$ python -q
>>> import numpy as np
>>> np.set_printoptions(precision=1, suppress=True, linewidth=100)
>>> arr = np.array([[1, -2, -1],
...     [1, 0, 2],
...     [1, 2, 3],
...     [-2, -1, -1],
...     [-2, 0, 1],
...     [-3, 2, 3]])
>>> print(arr)
[[ 1 -2 -1]
 [ 1  0  2]
 [ 1  2  3]
 [-2 -1 -1]
 [-2  0  1]
 [-3  2  3]]
>>> x = np.array([-5, 2, 8])
>>> rhs = arr @ x
>>> np.linalg.lstsq(arr, rhs)[0]
array([-5.,  2.,  8.])
>>> print(np.linalg.solve(arr.T @ arr, arr.T @ rhs))
[-5.  2.  8.]
>>> np.round(np.linalg.pinv(arr) @ arr, 1) + 0
array([[1., 0., 0.],
       [0., 1., 0.],
       [0., 0., 1.]])
>>> rng = np.random.default_rng(73)
>>> rhs = rhs + 0.3 * rng.normal(size=6)
>>> rhs
array([-17.3,  11.2,  22.9,   0.1,  18.1,  42.4])
>>> b, *_ = np.linalg.lstsq(arr, rhs)
>>> b
array([-5.,  2.,  8.])
>>> round(np.linalg.norm(rhs - arr @ b), 1)
np.float64(0.7)
>>> [round(float(np.linalg.norm(np.linalg.solve(arr.T @ arr + lam * np.eye(3), arr.T @ rhs))), 2) for lam in (0, 1, 10, 100)]
[9.58, 9.14, 7.18, 2.45]
>>> r0, g = arr[2], arr[1]
>>> r0 @ g
np.int64(7)
>>> r0 @ r0
np.int64(14)
>>> pr = (r0 @ g) / (r0 @ r0) * r0
>>> print(round(float(np.linalg.norm(r0 + g) ** 2 + np.linalg.norm(r0 - g) ** 2), 1))
38.0
>>> np.linalg.matrix_rank(np.outer(r0, g))
np.int64(1)
>>> ang = np.deg2rad(72)
>>> X = np.eye(4)
>>> X[np.ix_([2, 1], [2, 1])] = [[np.cos(ang), -np.sin(ang)], [np.sin(ang), np.cos(ang)]]
>>> X
array([[ 1. ,  0. ,  0. ,  0. ],
       [ 0. ,  0.3,  1. ,  0. ],
       [ 0. , -1. ,  0.3,  0. ],
       [ 0. ,  0. ,  0. ,  1. ]])
>>> # splits into 3 blocks
>>> np.allclose(X, X.T)
False
>>> print(np.round(np.trace(X), 1))
2.6
>>> (X + X.T) / 2
array([[1. , 0. , 0. , 0. ],
       [0. , 0.3, 0. , 0. ],
       [0. , 0. , 0.3, 0. ],
       [0. , 0. , 0. , 1. ]])
>>> np.sort(np.abs(np.linalg.eigvals(X)))
array([1., 1., 1., 1.])
>>> X @ X
array([[ 1. ,  0. ,  0. ,  0. ],
       [ 0. , -0.8,  0.6,  0. ],
       [ 0. , -0.6, -0.8,  0. ],
       [ 0. ,  0. ,  0. ,  1. ]])
>>> np.linalg.pinv(X)
array([[ 1. ,  0. ,  0. ,  0. ],
       [ 0. ,  0.3, -1. ,  0. ],
       [ 0. ,  1. ,  0.3,  0. ],
       [ 0. ,  0. ,  0. ,  1. ]])
>>> np.round(X[:, 2] @ X[:, 1], 1)
np.float64(-0.0)
>>> np.round(X.T @ X, 1) + 0
array([[1., 0., 0., 0.],
       [0., 1., 0., 0.],
       [0., 0., 1., 0.],
       [0., 0., 0., 1.]])
>>> hat = np.triu(np.array([[5, 4, -2, 0], [-1, 2, -5, 5], [1, -4, 3, 5], [4, 0, -1, 3]]), 1) + np.eye(4)
>>> out = hat @ X @ np.linalg.inv(hat)
>>> np.round(np.linalg.det(out), 1)
np.float64(1.0)
>>> np.linalg.matrix_rank(out)
np.int64(4)
